$ python -q
>>> import numpy as np
>>> import numpy.linalg as la
>>> np.set_printoptions(precision=2, suppress=True, linewidth=200, legacy="1.25")
>>> rd = lambda a: np.round(a, 2) + 0
>>> feats = np.loadtxt("mat.csv", delimiter=",")
>>> feats
array([[ 7.,  0.,  0.,  0.],
       [ 0.,  8.,  7.,  0.],
       [ 0.,  0.,  0.,  0.],
       [ 4., 10.,  9., 18.],
       [ 4.,  0.,  2.,  0.],
       [ 0.,  3.,  4.,  0.],
       [ 0., 11.,  0., 12.],
       [ 0., 12.,  3.,  5.],
       [ 0.,  4.,  0.,  4.],
       [ 0.,  8.,  0.,  9.],
       [ 0.,  0.,  1.,  0.],
       [ 0.,  8.,  9.,  4.],
       [10.,  0.,  3., 12.],
       [ 0.,  6.,  2.,  4.],
       [ 7.,  0.,  0.,  5.],
       [10.,  0.,  3., 12.],
       [ 0.,  5., 13.,  1.],
       [ 7.,  0.,  0.,  3.],
       [ 0.,  2.,  8.,  3.],
       [ 0.,  0.,  5.,  0.],
       [13.,  0.,  0.,  9.],
       [ 0.,  5., 13.,  1.]])
>>> Ac = (feats - feats.mean(axis=0)) / feats.std(axis=0)
>>> rd(Ac.std(axis=0))
array([1., 1., 1., 1.])
>>> np.argwhere(np.abs(Ac) > 2)
array([[ 3,  3],
       [ 7,  1],
       [16,  2],
       [20,  0],
       [21,  2]])
>>> coef = la.lstsq(np.delete(Ac, 3, axis=1), Ac[:, 3])[0]
>>> rd(1 - np.var(Ac[:, 3] - np.delete(Ac, 3, axis=1) @ coef))
0.61
>>> np.abs(coef).argmax()
0
>>> th = np.radians(90)
>>> r_ = np.eye(4)
>>> r_[2, 2] = r_[0, 0] = np.cos(th)
>>> r_[2, 0], r_[0, 2] = -np.sin(th), np.sin(th)
>>> rd(r_)
array([[ 0.,  0.,  1.,  0.],
       [ 0.,  1.,  0.,  0.],
       [-1.,  0.,  0.,  0.],
       [ 0.,  0.,  0.,  1.]])
>>> Y = feats @ r_.T
>>> rd(Y)
array([[  0.,   0.,  -7.,   0.],
       [  7.,   8.,   0.,   0.],
       [  0.,   0.,   0.,   0.],
       [  9.,  10.,  -4.,  18.],
       [  2.,   0.,  -4.,   0.],
       [  4.,   3.,   0.,   0.],
       [  0.,  11.,   0.,  12.],
       [  3.,  12.,   0.,   5.],
       [  0.,   4.,   0.,   4.],
       [  0.,   8.,   0.,   9.],
       [  1.,   0.,   0.,   0.],
       [  9.,   8.,   0.,   4.],
       [  3.,   0., -10.,  12.],
       [  2.,   6.,   0.,   4.],
       [  0.,   0.,  -7.,   5.],
       [  3.,   0., -10.,  12.],
       [ 13.,   5.,   0.,   1.],
       [  0.,   0.,  -7.,   3.],
       [  8.,   2.,   0.,   3.],
       [  5.,   0.,   0.,   0.],
       [  0.,   0., -13.,   9.],
       [ 13.,   5.,   0.,   1.]])
>>> x0 = np.array([-2, 0, -2, -1])
>>> y = feats @ x0
>>> rd(la.pinv(feats) @ feats)
array([[1., 0., 0., 0.],
       [0., 1., 0., 0.],
       [0., 0., 1., 0.],
       [0., 0., 0., 1.]])
>>> rd(la.solve(feats.T @ feats, feats.T @ y))
array([-2.,  0., -2., -1.])
>>> rd(la.lstsq(feats, y)[0])
array([-2.,  0., -2., -1.])
>>> rng = np.random.default_rng(221637)
>>> y = y + 0.02 * rng.normal(size=22)
>>> rd(y)
array([-13.99, -13.98,  -0.03, -44.02, -11.97,  -8.01, -12.01, -10.99,  -4.  ,  -9.01,  -1.98, -21.99, -38.  ,  -7.99, -19.  , -38.  , -27.01, -16.95, -19.  , -10.01, -35.01, -26.98])
>>> coef, *_ = la.lstsq(feats, y)
>>> rd(la.norm(y - feats @ coef))
0.07
>>> rd(coef)
array([-2.,  0., -2., -1.])
>>> coef.round()
array([-2.,  0., -2., -1.])
>>> [round(float(la.norm(la.solve(feats.T @ feats + lam * np.eye(4), feats.T @ y))), 2) for lam in (0, 1, 10, 100)]
[3.0, 2.99, 2.95, 2.61]
>>> cent = feats[[7, 21]].astype(float)
>>> for _ in range(4):
...     idx = la.norm(feats[:, None] - cent, axis=-1).argmin(axis=1)
...     cent = np.array([feats[idx == j].mean(axis=0) for j in range(2)])
... 
>>> idx
array([0, 1, 1, 0, 1, 1, 0, 1, 1, 0, 1, 1, 0, 1, 0, 0, 1, 0, 1, 1, 0, 1])
>>> rd(cent[1] - cent[0])
array([-6.14,  0.85,  3.49, -7.2 ])
>>> Ac = feats - feats.mean(axis=1)
Traceback (most recent call last):
  File "<python-input-36>", line 1, in <module>
    Ac = feats - feats.mean(axis=1)
         ~~~~~~^~~~~~~~~~~~~~~~~~~~
ValueError: operands could not be broadcast together with shapes (22,4) (22,) 
>>> Ac = feats - feats.mean(axis=0)
>>> U, sig, Vt = la.svd(Ac, full_matrices=False)
>>> np.abs(U[:, 0]).argmax()
20
>>> la.matrix_rank(Ac)
4
>>> (np.sign(U[:, 0]) == np.sign(U[0, 0])).astype(int)
array([1, 0, 0, 1, 0, 0, 1, 0, 0, 1, 0, 0, 1, 0, 1, 1, 0, 1, 0, 0, 1, 0])
>>> rd((sig ** 2).sum() ** 2 / (sig ** 4).sum())
2.85
>>> np.abs(Vt[0]).argmax()
3
>>> X = np.load("dump.npy")
>>> X
array([[ 35, -15, -14,  10,   0],
       [-15,  18,   6,   3,  -3],
       [-14,   6,  13,  -8,   0],
       [ 10,   3,  -8,  22,   6],
       [  0,  -3,   0,   6,  17]])
>>> C2 = X.T @ X
>>> np.diag(C2)
array([1746,  603,  465,  693,  334])
>>> rd(la.svd(X, compute_uv=False) ** 2)
array([2855.8 ,  638.99,  302.69,   34.42,    9.1 ])
>>> U, sig, Vt = la.svd(X, full_matrices=False)
>>> rd(np.sqrt((sig ** 2).sum())), rd(la.norm(X))
(61.98, 61.98)
>>> rd(sig / sig[0])
array([1.  , 0.47, 0.33, 0.11, 0.06])
>>> rd(Vt @ Vt.T)
array([[1., 0., 0., 0., 0.],
       [0., 1., 0., 0., 0.],
       [0., 0., 1., 0., 0.],
       [0., 0., 0., 1., 0.],
       [0., 0., 0., 0., 1.]])
>>> np.abs(U[:, 0]).round(6).argmax()
0
>>> (sig > 1e-8).sum()
5
>>> U.shape, sig.shape, Vt.shape
((5, 5), (5,), (5, 5))
>>> rd(np.abs(Vt[0]))
array([0.77, 0.37, 0.39, 0.33, 0.08])
>>> Y = la.inv(X)
>>> rd(la.det(X) * la.det(Y))
1.0
>>> rd(la.slogdet(X)[0])
1.0
>>> A = 0.7 ** np.abs(np.subtract.outer(np.arange(4), np.arange(4)))
>>> rd(A)
array([[1.  , 0.7 , 0.49, 0.34],
       [0.7 , 1.  , 0.7 , 0.49],
       [0.49, 0.7 , 1.  , 0.7 ],
       [0.34, 0.49, 0.7 , 1.  ]])
>>> # symmetric
>>> ev, vecs = la.eigh(A)
>>> rd(np.abs(vecs[:, -1]))
array([0.46, 0.54, 0.54, 0.46])
>>> rd(vecs @ np.diag(ev) @ vecs.T)
array([[1.  , 0.7 , 0.49, 0.34],
       [0.7 , 1.  , 0.7 , 0.49],
       [0.49, 0.7 , 1.  , 0.7 ],
       [0.34, 0.49, 0.7 , 1.  ]])
>>> rd(vecs.T @ vecs)
array([[1., 0., 0., 0.],
       [0., 1., 0., 0.],
       [0., 0., 1., 0.],
       [0., 0., 0., 1.]])
>>> ev.sum(), np.trace(A)
(4.0, 4.0)
>>> (ev > 1e-8).sum(), (ev < -1e-8).sum()
(4, 0)
>>> rd(ev)
array([0.2 , 0.32, 0.75, 2.72])
>>> x0 = np.ones(4)
>>> for _ in range(7):
...     x0 = A @ x0
...     x0 /= la.norm(x0)
...     print(round(x0 @ A @ x0, 2))
... 
2.72
2.72
2.72
2.72
2.72
2.72
2.72
>>> rd(x0)
array([0.46, 0.54, 0.54, 0.46])
>>> ev, vecs = la.eigh(A)
>>> x0 = np.array([3, 0, 1, 1])
>>> rd(vecs * np.abs(ev) @ vecs.T)
array([[1.  , 0.7 , 0.49, 0.34],
       [0.7 , 1.  , 0.7 , 0.49],
       [0.49, 0.7 , 1.  , 0.7 ],
       [0.34, 0.49, 0.7 , 1.  ]])
>>> rd(np.abs(A).sum(axis=1).max()), rd(np.abs(ev).max())
(2.89, 2.72)
>>> rd(vecs * np.sqrt(ev) @ vecs.T)
array([[0.91, 0.35, 0.19, 0.12],
       [0.35, 0.86, 0.33, 0.19],
       [0.19, 0.33, 0.86, 0.35],
       [0.12, 0.19, 0.35, 0.91]])
>>> mat = np.loadtxt("sample13.csv", delimiter=",")
>>> mat
array([[4., 1., 1.],
       [1., 4., 1.],
       [1., 1., 4.]])
>>> T = np.stack([mat, 4 * mat, mat[::-1]])
>>> T.shape
(3, 3, 3)
>>> la.matrix_rank(T.reshape(3, -1))
2
>>> np.einsum("bij,cij->bc", T, T)
array([[ 54., 216.,  36.],
       [216., 864., 144.],
       [ 36., 144.,  54.]])
>>> T.sum(axis=0)
array([[21.,  6.,  9.],
       [ 6., 24.,  6.],
       [ 9.,  6., 21.]])
>>> la.matrix_rank(T)
array([3, 3, 3])
>>> ev, vecs = la.eigh(mat)
>>> x0 = np.array([-3, 2, -2])
>>> rd(vecs * np.abs(ev) @ vecs.T)
array([[4., 1., 1.],
       [1., 4., 1.],
       [1., 1., 4.]])
>>> (np.sign(vecs[:, -1].round(6)) == np.sign(vecs[0, -1].round(6))).astype(int)
array([1, 1, 1])
>>> rd(la.eigvalsh(mat[1:, 1:]))
array([3., 5.])
>>> rd(vecs * np.sqrt(ev) @ vecs.T)
array([[1.97, 0.24, 0.24],
       [0.24, 1.97, 0.24],
       [0.24, 0.24, 1.97]])
>>> x0 = np.array([-2, 2, 5])
>>> h1 = np.maximum(mat @ x0, 0)
>>> np.maximum(mat @ (3 * x0), 0)
array([ 0., 33., 60.])
>>> h1
array([ 0., 11., 20.])
>>> K = np.load("out16.npy")
>>> rd(K)
array([[ 0.08, -0.06,  0.2 , -0.13, -0.13],
       [-0.06,  0.04, -0.14,  0.09,  0.09],
       [ 0.2 , -0.14,  0.48, -0.31, -0.31],
       [-0.13,  0.09, -0.31,  0.2 ,  0.2 ],
       [-0.13,  0.09, -0.31,  0.2 ,  0.2 ]])
>>> # rows and columns are dependent
>>> r = la.matrix_rank(K)
>>> r
1
>>> ns = la.svd(K)[2][r:].T
>>> np.allclose(K @ ns, 0)
True
>>> [int(la.matrix_rank(K[:i])) for i in range(1, len(K) + 1)]
[1, 1, 1, 1, 1]
>>> rd(K @ ns)
array([[0., 0., 0., 0.],
       [0., 0., 0., 0.],
       [0., 0., 0., 0.],
       [0., 0., 0., 0.],
       [0., 0., 0., 0.]])
>>> [int(la.matrix_rank(K[:, :j + 1])) for j in range(5)]
[1, 1, 1, 1, 1]
>>> ns.shape
(5, 4)
>>> [int(la.matrix_rank(np.delete(K, i, axis=0))) for i in range(5)]
[1, 1, 1, 1, 1]
>>> x0 = np.array([2, 0, 2, 0, 1])
>>> np.trace(K)
1.0
>>> rd(K @ x0)
array([ 0.43, -0.31,  1.04, -0.67, -0.67])
>>> ev, vecs = la.eigh(K)
>>> rd(vecs.T @ vecs)
array([[1., 0., 0., 0., 0.],
       [0., 1., 0., 0., 0.],
       [0., 0., 1., 0., 0.],
       [0., 0., 0., 1., 0.],
       [0., 0., 0., 0., 1.]])
>>> rd(ev.sum()), np.trace(K)
(1.0, 1.0)
>>> np.unique(ev.round(6) + 0, return_counts=True)[1]
array([4, 1])
>>> rd(vecs @ np.diag(ev) @ vecs.T)
array([[ 0.08, -0.06,  0.2 , -0.13, -0.13],
       [-0.06,  0.04, -0.14,  0.09,  0.09],
       [ 0.2 , -0.14,  0.48, -0.31, -0.31],
       [-0.13,  0.09, -0.31,  0.2 ,  0.2 ],
       [-0.13,  0.09, -0.31,  0.2 ,  0.2 ]])
>>> rd(ev)
array([0., 0., 0., 0., 1.])
>>> np.abs(vecs[:, -1]).round(6).argmax()
2
>>> (ev > 1e-8).sum(), (ev < -1e-8).sum()
(1, 0)
>>> rd(la.svd(K, compute_uv=False))
array([1., 0., 0., 0., 0.])
>>> rd(vecs.T @ K @ vecs)
array([[0., 0., 0., 0., 0.],
       [0., 0., 0., 0., 0.],
       [0., 0., 0., 0., 0.],
       [0., 0., 0., 0., 0.],
       [0., 0., 0., 0., 1.]])
>>> rd(la.eigvalsh(K @ K))
array([0., 0., 0., 0., 1.])
>>> [round(float(x), 2) for x in la.svd(K, compute_uv=False)[:3]]
[1.0, 0.0, 0.0]
>>> rd(la.norm(K, 2) / la.norm(K))
1.0
>>> np.argsort(-la.norm(K, axis=0).round(6), kind="stable")[:3]
array([2, 3, 4])
>>> la.matrix_rank(K, rtol=0.1)
1
>>> la.cond(K) > 100
True
>>> Y = la.inv(A)
>>> rd(la.cond(A))
13.43
>>> np.allclose(Y, A.T)
False
>>> rd(la.slogdet(A)[0])
1.0
>>> rd(Y)
array([[ 1.96, -1.37,  0.  ,  0.  ],
       [-1.37,  2.92, -1.37,  0.  ],
       [ 0.  , -1.37,  2.92, -1.37],
       [ 0.  ,  0.  , -1.37,  1.96]])
>>> (np.abs(Y) > 1e-9).astype(int)
array([[1, 1, 0, 0],
       [1, 1, 1, 0],
       [0, 1, 1, 1],
       [0, 0, 1, 1]])
>>> E = np.load("a.npy")
>>> rd(E)
array([[-0.53,  0.4 ,  0.54,  0.52],
       [ 0.13, -0.82,  0.25,  0.5 ],
       [ 0.26,  0.28, -0.61,  0.69],
       [ 0.79,  0.31,  0.52,  0.03]])
>>> idx = rng.permutation(4)
>>> Y = E[:, idx] * rng.choice([-1, 1], 4)
>>> rd(Y)
array([[ 0.52,  0.4 ,  0.53,  0.54],
       [ 0.5 , -0.82, -0.13,  0.25],
       [ 0.69,  0.28, -0.26, -0.61],
       [ 0.03,  0.31, -0.79,  0.52]])
>>> U, _, Vt = la.svd(E.T @ Y)
>>> rd(U @ Vt)
array([[ 0.,  0., -1.,  0.],
       [ 0.,  1.,  0.,  0.],
       [ 0.,  0.,  0.,  1.],
       [ 1.,  0.,  0.,  0.]])
>>> np.allclose(Y @ Y.T, Y.T @ Y)
True
>>> rd(la.det(Y))
1.0
>>> rd((Y + Y.T) / 2)
array([[ 0.52,  0.45,  0.61,  0.29],
       [ 0.45, -0.82,  0.07,  0.28],
       [ 0.61,  0.07, -0.26, -0.7 ],
       [ 0.29,  0.28, -0.7 ,  0.52]])
>>> rd(la.matrix_power(Y, 3))
array([[ 0.31,  0.19,  0.25,  0.9 ],
       [ 0.49, -0.69, -0.52,  0.12],
       [ 0.67,  0.63, -0.28, -0.28],
       [-0.47,  0.3 , -0.77,  0.31]])
>>> x0 = np.array([-1, -3, 2, -5])
>>> rd(np.abs(la.eigvals(E)))
array([1., 1., 1., 1.])
>>> rd(la.norm(x0)), rd(la.norm(E @ x0))
(6.24, 6.24)
>>> rd(np.sort(np.abs(np.degrees(np.angle(la.eigvals(E))))))
array([  0.  , 164.37, 164.37, 180.  ])
>>> 4 - la.matrix_rank(E - np.eye(4), tol=1e-8)
1
>>> [p for p in range(1, 25) if np.allclose(la.matrix_power(E, p), np.eye(4))]
[]
>>> rd(la.det(E))
-1.0
>>> Y = la.inv(E)
>>> rd(la.det(E) * la.det(Y))
1.0
>>> rd(la.inv(Y))
array([[-0.53,  0.4 ,  0.54,  0.52],
       [ 0.13, -0.82,  0.25,  0.5 ],
       [ 0.26,  0.28, -0.61,  0.69],
       [ 0.79,  0.31,  0.52,  0.03]])
>>> (np.abs(Y) > 1e-9).astype(int)
array([[1, 1, 1, 1],
       [1, 1, 1, 1],
       [1, 1, 1, 1],
       [1, 1, 1, 1]])
>>> rd(E @ Y)
array([[1., 0., 0., 0.],
       [0., 1., 0., 0.],
       [0., 0., 1., 0.],
       [0., 0., 0., 1.]])
>>> rd(la.cond(E))
1.0
>>> w1 = np.array([[-1, 1, 0, -2], [-1, 3, 1, -1], [1, -3, -2, 2], [2, -3, 1, 1]])
>>> coef = np.array([-3, -1, 1, 2])
>>> H = np.maximum(E @ w1 + coef, 0)
>>> rd(H)
array([[0.  , 0.  , 0.83, 4.26],
       [0.  , 0.  , 0.18, 3.56],
       [0.  , 0.  , 3.19, 0.66],
       [0.  , 0.  , 0.29, 1.18]])
>>> (H > 0).astype(int)
array([[0, 0, 1, 1],
       [0, 0, 1, 1],
       [0, 0, 1, 1],
       [0, 0, 1, 1]])
>>> cent = np.array([[-1, -2], [1, 3], [1, -2], [-2, 1]])
>>> rd(H @ cent)
array([[-7.69,  2.6 ],
       [-6.93,  3.19],
       [ 1.86, -5.72],
       [-2.06,  0.59]])
>>> (H @ cent).round(6).argmax(axis=1)
array([1, 1, 0, 1])
>>> W0 = np.loadtxt("case2.csv", delimiter=",")
>>> W0
array([[ -79.32,  -99.48,  100.84, -101.96],
       [ -79.99, -101.56,  102.12,  -99.31],
       [ -80.14,  -99.31,   98.4 ,  -98.96],
       [ -79.22,  -99.02,  100.09,  -99.61],
       [ -80.01, -100.16,  100.65,  -99.61],
       [ -79.06, -101.21,   98.14, -101.1 ],
       [ -80.76,  -99.83,   99.84, -100.34],
       [ -79.95,  -99.98,  101.68,  -99.22],
       [ -81.41,  -99.2 ,   97.41, -101.08],
       [ -77.41, -102.02,   99.72, -100.61],
       [ -78.98,  -99.45,  100.85, -100.95],
       [ -81.03,  -99.28,  100.72, -101.26],
       [ -78.14,  -99.78,   99.92, -101.57],
       [ -78.97, -102.23,   99.36,  -99.97],
       [ -79.89, -100.98,   99.66,  -98.97],
       [ -79.33,  -99.91,   99.84, -100.96]])
>>> la.matrix_rank(W0, rtol=0.1)
1
>>> round(np.log10(la.cond(W0)))
2
>>> rd(la.norm(W0, 2) / la.norm(W0))
1.0
>>> [round(float(x), 2) for x in la.svd(W0, compute_uv=False)[:3]]
[763.55, 4.88, 4.58]
>>> Y = np.c_[W0[:, :2] @ np.array([[0, 0], [0, -2]]), np.array([9, 7, 4, 9, 5, 3, 4, 8, 8, 6, 9, 6, 2, 9, 5, 5])]
>>> Y
array([[  0.  , 198.96,   9.  ],
       [  0.  , 203.12,   7.  ],
       [  0.  , 198.62,   4.  ],
       [  0.  , 198.04,   9.  ],
       [  0.  , 200.32,   5.  ],
       [  0.  , 202.42,   3.  ],
       [  0.  , 199.66,   4.  ],
       [  0.  , 199.96,   8.  ],
       [  0.  , 198.4 ,   8.  ],
       [  0.  , 204.04,   6.  ],
       [  0.  , 198.9 ,   9.  ],
       [  0.  , 198.56,   6.  ],
       [  0.  , 199.56,   2.  ],
       [  0.  , 204.46,   9.  ],
       [  0.  , 201.96,   5.  ],
       [  0.  , 199.82,   5.  ]])
>>> rd(la.norm(la.qr(W0)[0].T @ Y, axis=0) ** 2 / ((Y ** 2).sum(axis=0) + 1e-12))
array([0.  , 1.  , 0.89])
>>> rd(la.lstsq(W0, Y[:, 0])[0])
array([0., 0., 0., 0.])
